% ipython --no-banner

In [1]: import numpy as np

In [2]: np.set_printoptions(suppress=True, linewidth=120)

In [3]: F = np.load("test1.npy")

In [4]: F
Out[4]: 
array([[12,  4,  3,  7],
       [ 5, 14,  9,  1],
       [ 7,  6,  5,  5],
       [ 0,  3,  4, -4]])

In [5]: rng = np.random.default_rng(90)

In [6]: labels = rng.permutation(4)

In [7]: labels
Out[7]: array([1, 2, 3, 0])

In [8]: other = F[labels][:, labels]

In [9]: np.allclose(other, F)
Out[9]: False

In [10]: other
Out[10]: 
array([[14,  9,  1,  5],
       [ 6,  5,  5,  7],
       [ 3,  4, -4,  0],
       [ 4,  3,  7, 12]])

In [11]: np.round(np.sort(np.abs(np.linalg.eigvals(other))), 2)
Out[11]: array([ 1.18,  4.76,  7.37, 23.21])

In [12]: np.trace(other)
Out[12]: np.int64(27)

In [13]: theta = np.radians(60)

In [14]: Rm = np.eye(4)

In [15]: Rm[3, 3] = Rm[2, 2] = np.cos(theta)

In [16]: Rm[3, 2], Rm[2, 3] = -np.sin(theta), np.sin(theta)

In [17]: Rm.round(2)
Out[17]: 
array([[ 1.  ,  0.  ,  0.  ,  0.  ],
       [ 0.  ,  1.  ,  0.  ,  0.  ],
       [ 0.  ,  0.  ,  0.5 ,  0.87],
       [ 0.  ,  0.  , -0.87,  0.5 ]])

In [18]: other = F @ Rm.T

In [19]: np.allclose(F @ F.T, other @ other.T)
Out[19]: True

In [20]: np.round(np.linalg.norm(Rm, axis=0), 2)
Out[20]: array([1., 1., 1., 1.])

In [21]: np.round(np.linalg.norm(Rm, 1), 2), round(np.linalg.norm(Rm, np.inf), 2)
Out[21]: (np.float64(1.37), np.float64(1.37))

In [22]: round(float(np.linalg.norm(Rm, "nuc")), 2)
Out[22]: 4.0

In [23]: np.round(np.linalg.norm(Rm, axis=1), 2)
Out[23]: array([1., 1., 1., 1.])

In [24]: other = np.array([[-1, 2], [1, 1], [-2, 0], [0, 0]])

In [25]: np.einsum("ik,kj->ij", F, other)
Out[25]: 
array([[-14,  28],
       [ -9,  24],
       [-11,  20],
       [ -5,   3]])

In [26]: F @ other
Out[26]: 
array([[-14,  28],
       [ -9,  24],
       [-11,  20],
       [ -5,   3]])

In [27]: np.linalg.matrix_rank(np.vstack([F, other.T]))
Out[27]: np.int64(4)

In [28]: m1 = np.load("x.npy")

In [29]: m1
Out[29]: 
array([[  2,   2,  -2,  -2],
       [  4,  10,  -4, -10],
       [ -3,  -3,  -1,  -1],
       [ -6, -15,  -2,  -5]])

In [30]: O = m1.astype(float).copy()

In [31]: for j in range(4):
    ...:     O[:, j] -= O[:, :j] @ (O[:, :j].T @ O[:, j])
    ...:     O[:, j] /= np.linalg.norm(O[:, j])
    ...: 

In [32]: np.round(O.T @ m1, 2) + 0
Out[32]: 
array([[ 8.06, 17.74, -0.62, -1.36],
       [ 0.  ,  4.84,  0.  , -0.37],
       [ 0.  ,  0.  ,  4.96, 10.92],
       [ 0.  ,  0.  ,  0.  ,  2.98]])

In [33]: r0 = np.array([0, 0, 2])

In [34]: A = 4 * np.eye(3) + np.outer(r0, r0)

In [35]: A
Out[35]: 
array([[4., 0., 0.],
       [0., 4., 0.],
       [0., 0., 8.]])

In [36]: np.trace(A)
Out[36]: np.float64(16.0)

In [37]: (A + A.T) / 2
Out[37]: 
array([[4., 0., 0.],
       [0., 4., 0.],
       [0., 0., 8.]])

In [38]: np.round(np.sort(np.abs(np.linalg.eigvals(A))), 2)
Out[38]: array([4., 4., 8.])

In [39]: round(float(np.abs(np.linalg.eigvals(A)).max()), 2)
Out[39]: 8.0

In [40]: np.round(np.linalg.matrix_power(A, 3), 2)
Out[40]: 
array([[ 64.,   0.,   0.],
       [  0.,  64.,   0.],
       [  0.,   0., 512.]])

In [41]: A @ A
Out[41]: 
array([[16.,  0.,  0.],
       [ 0., 16.,  0.],
       [ 0.,  0., 64.]])

In [42]: theta = rng.uniform(0, 2 * np.pi, 18)

In [43]: O, _ = np.linalg.qr(np.array([[1.0, -0.5], [-1.8, -0.5], [-0.1, 1.2]]))

In [44]: feats = 20 * np.c_[np.cos(theta), np.sin(theta)] @ O.T

In [45]: feats.round(2)
Out[45]: 
array([[ 10.58, -16.71,  -2.99],
       [  4.45, -17.92,   7.7 ],
       [ 10.92,  -0.59, -16.75],
       [-12.63,   8.42,  13.02],
       [ 10.77,  -0.18, -16.85],
       [  0.34,  15.19, -13.01],
       [  4.24, -17.85,   7.97],
       [ -9.72,  17.45,   1.01],
       [-12.58,   7.78,  13.47],
       [  1.9 ,  13.81, -14.34],
       [ 10.12, -17.14,  -1.9 ],
       [ 11.97,  -4.17, -15.47],
       [ 11.22,  -1.48, -16.49],
       [ -6.62,  -8.06,  17.07],
       [  2.3 ,  13.42, -14.65],
       [-12.09,  14.03,   7.56],
       [ -4.14,  17.81,  -8.09],
       [-12.66,   8.9 ,  12.67]])

In [46]: Xc = feats - feats.mean(axis=0)

In [47]: left, s, VT = np.linalg.svd(Xc, full_matrices=False)

In [48]: np.round(s ** 2 / (s ** 2).sum(), 2) + 0
Out[48]: array([0.54, 0.46, 0.  ])

In [49]: np.round(VT[0] * np.sign(VT[0, np.abs(VT[0]).argmax()]), 2)
Out[49]: array([ 0.63, -0.53, -0.56])

In [50]: np.abs(VT[0]).argmax()
Out[50]: np.int64(0)

In [51]: np.linalg.matrix_rank(Xc)
Out[51]: np.int64(2)

In [52]: np.round(Xc.mean(axis=0), 2) + 0
Out[52]: array([0., 0., 0.])

In [53]: (np.sign(left[:, 0]) == np.sign(left[0, 0])).astype(int)
Out[53]: array([1, 1, 1, 0, 1, 0, 1, 0, 0, 1, 1, 1, 1, 0, 1, 0, 0, 0])

In [54]: [round(float(x), 2) for x in np.linalg.svd(feats, compute_uv=False)[:3]]
Out[54]: [62.0, 57.93, 0.0]

In [55]: round(float(np.linalg.norm(feats, 2) / np.linalg.norm(feats)), 2)
Out[55]: 0.73

In [56]: left, s, VT = np.linalg.svd(feats)

In [57]: np.argmax(s[:-1] / (s[1:] + 1e-6)) + 1
Out[57]: np.int64(2)

In [58]: other = left[:, :2] @ np.diag(s[:2]) @ VT[:2]

In [59]: other.round(2)
Out[59]: 
array([[ 10.58, -16.71,  -2.99],
       [  4.45, -17.92,   7.7 ],
       [ 10.92,  -0.59, -16.75],
       [-12.63,   8.42,  13.02],
       [ 10.77,  -0.18, -16.85],
       [  0.34,  15.19, -13.01],
       [  4.24, -17.85,   7.97],
       [ -9.72,  17.45,   1.01],
       [-12.58,   7.78,  13.47],
       [  1.9 ,  13.81, -14.34],
       [ 10.12, -17.14,  -1.9 ],
       [ 11.97,  -4.17, -15.47],
       [ 11.22,  -1.48, -16.49],
       [ -6.62,  -8.06,  17.07],
       [  2.3 ,  13.42, -14.65],
       [-12.09,  14.03,   7.56],
       [ -4.14,  17.81,  -8.09],
       [-12.66,   8.9 ,  12.67]])

In [60]: np.round(np.linalg.norm(feats - other) / np.linalg.norm(feats), 2)
Out[60]: np.float64(0.0)

In [61]: np.round(np.abs(feats - other).max(), 2)
Out[61]: np.float64(0.0)

In [62]: round(float(np.linalg.norm(feats - other, 2)), 2), round(s[2], 2)
Out[62]: (0.0, np.float64(0.0))

In [63]: data = np.load("arr.npy")

In [64]: data
Out[64]: 
array([[1.  , 0.  ],
       [0.75, 0.25]])

In [65]: np.prod(np.diag(A)), round(float(np.linalg.det(A)), 2)
Out[65]: (np.float64(128.0), 128.0)

In [66]: np.round(np.sort(np.linalg.eigvals(A)), 2)
Out[66]: array([4., 4., 8.])

In [67]: np.linalg.matrix_rank(A - A[0, 0] * np.eye(3))
Out[67]: np.int64(1)

In [68]: A @ A
Out[68]: 
array([[16.,  0.,  0.],
       [ 0., 16.,  0.],
       [ 0.,  0., 64.]])

In [69]: W0 = np.loadtxt("dump.csv", delimiter=",")

In [70]: W0
Out[70]: 
array([[ 3.,  3., -1.,  1.],
       [-3., -2.,  0.,  0.],
       [-3.,  1.,  2.,  0.],
       [ 3.,  3., -1.,  1.]])

In [71]: np.round(np.trace(np.linalg.pinv(W0) @ W0), 2)
Out[71]: np.float64(3.0)

In [72]: np.linalg.lstsq(W0[:-1].T, W0[-1])[2]
Out[72]: np.int32(3)

In [73]: np.unique(W0.round(6), axis=0).shape
Out[73]: (3, 4)

In [74]: M = np.load("sample16.npy")

In [75]: M
Out[75]: 
array([[ 64, -56, -24, -40],
       [-56,  49,  21,  35],
       [-24,  21,   9,  15],
       [-40,  35,  15,  25]])

In [76]: vals, V = np.linalg.eigh(M)

In [77]: np.round(np.linalg.eigvalsh(M @ M), 2) + 0
Out[77]: array([    0.,     0.,     0., 21609.])

In [78]: np.round(V.T @ V, 2) + 0
Out[78]: 
array([[1., 0., 0., 0.],
       [0., 1., 0., 0.],
       [0., 0., 1., 0.],
       [0., 0., 0., 1.]])

In [79]: np.round(np.linalg.eigvalsh(M + 4 * np.eye(4)), 2)
Out[79]: array([  4.,   4.,   4., 151.])

In [80]: round(np.linalg.norm(M, 2) / np.linalg.norm(M), 2)
Out[80]: np.float64(1.0)

In [81]: np.argsort(-np.linalg.norm(M, axis=0).round(6), kind="stable")[:3]
Out[81]: array([0, 1, 3])

In [82]: np.linalg.matrix_rank(M, rtol=0.1)
Out[82]: np.int64(1)

In [83]: np.unique(M.round(6), axis=0).shape
Out[83]: (4, 4)

In [84]: np.linalg.lstsq(M[:-1].T, M[-1])[2]
Out[84]: np.int32(1)

In [85]: vals, V = np.linalg.eigh(M)

In [86]: vec = np.array([4, 3, 2, 2])

In [87]: (np.sign(V[:, -1].round(6)) == np.sign(V[0, -1].round(6))).astype(int)
Out[87]: array([1, 0, 0, 0])

In [88]: np.round(np.linalg.eigvalsh(M[1:, 1:]), 2) + 0
Out[88]: array([ 0.,  0., 83.])

In [89]: np.round(V * np.abs(vals) @ V.T, 2)
Out[89]: 
array([[ 64., -56., -24., -40.],
       [-56.,  49.,  21.,  35.],
       [-24.,  21.,   9.,  15.],
       [-40.,  35.,  15.,  25.]])

In [90]: theta = np.radians(36)

In [91]: Rm = np.eye(4)

In [92]: Rm[3, 3] = Rm[1, 1] = np.cos(theta)

In [93]: Rm[3, 1], Rm[1, 3] = -np.sin(theta), np.sin(theta)

In [94]: Rm.round(2)
Out[94]: 
array([[ 1.  ,  0.  ,  0.  ,  0.  ],
       [ 0.  ,  0.81,  0.  ,  0.59],
       [ 0.  ,  0.  ,  1.  ,  0.  ],
       [ 0.  , -0.59,  0.  ,  0.81]])

In [95]: other = M @ Rm.T

In [96]: np.round(np.linalg.svd(M, compute_uv=False), 2) + 0, np.round(np.linalg.svd(other, compute_uv=False), 2) + 0
Out[96]: (array([147.,   0.,   0.,   0.]), array([147.,   0.,   0.,   0.]))

In [97]: round(float(np.linalg.det(Rm)), 2), round(float(np.trace(Rm)), 2)
Out[97]: (1.0, 3.62)

In [98]: K = np.loadtxt("a.csv", delimiter=",")

In [99]: K
Out[99]: 
array([[ 5.,  6.,  7.],
       [ 8.,  9., 10.]])

In [100]: np.round(np.linalg.norm(K, axis=1), 2)
Out[100]: array([10.49, 15.65])

In [101]: round(float(np.linalg.norm(K, 1)), 2), round(np.linalg.norm(K, np.inf), 2)
Out[101]: (17.0, np.float64(27.0))

In [102]: np.linalg.norm(K, axis=1).argmax()
Out[102]: np.int64(1)

In [103]: np.round(np.linalg.norm(K, axis=0), 2)
Out[103]: array([ 9.43, 10.82, 12.21])

In [104]: np.linalg.cond(K) > 100
Out[104]: np.False_

In [105]: [round(float(x), 2) for x in np.linalg.svd(K, compute_uv=False)[:3]]
Out[105]: [18.84, 0.39]

In [106]: np.argsort(-np.linalg.norm(K, axis=0).round(6), kind="stable")[:3]
Out[106]: array([2, 1, 0])

In [107]: vec = np.array([5, 2, 3])

In [108]: (K * vec).sum(axis=1)
Out[108]: array([58., 88.])

In [109]: K @ vec
Out[109]: array([58., 88.])

In [110]: K @ np.ones(3)
Out[110]: array([18., 27.])

In [111]: np.einsum("ij,j->i", K, vec)
Out[111]: array([58., 88.])

In [112]: (K @ vec).argmax()
Out[112]: np.int64(1)

In [113]: K @ np.eye(3)[0]
Out[113]: array([5., 8.])

In [114]: left, s, VT = np.linalg.svd(K)

In [115]: np.argmax(s[:-1] / (s[1:] + 1e-6)) + 1
Out[115]: np.int64(1)

In [116]: s.round(2)
Out[116]: array([18.84,  0.39])

In [117]: other = left[:, :1] @ np.diag(s[:1]) @ VT[:1]

In [118]: np.linalg.matrix_rank(K, rtol=0.05)
Out[118]: np.int64(1)

In [119]: other.round(2)
Out[119]: 
array([[ 5.25,  6.02,  6.79],
       [ 7.83,  8.99, 10.14]])

In [120]: np.linalg.matrix_rank(other)
Out[120]: np.int64(1)

In [121]: np.round(np.linalg.norm(K - other, 2), 2), round(s[1], 2)
Out[121]: (np.float64(0.39), np.float64(0.39))
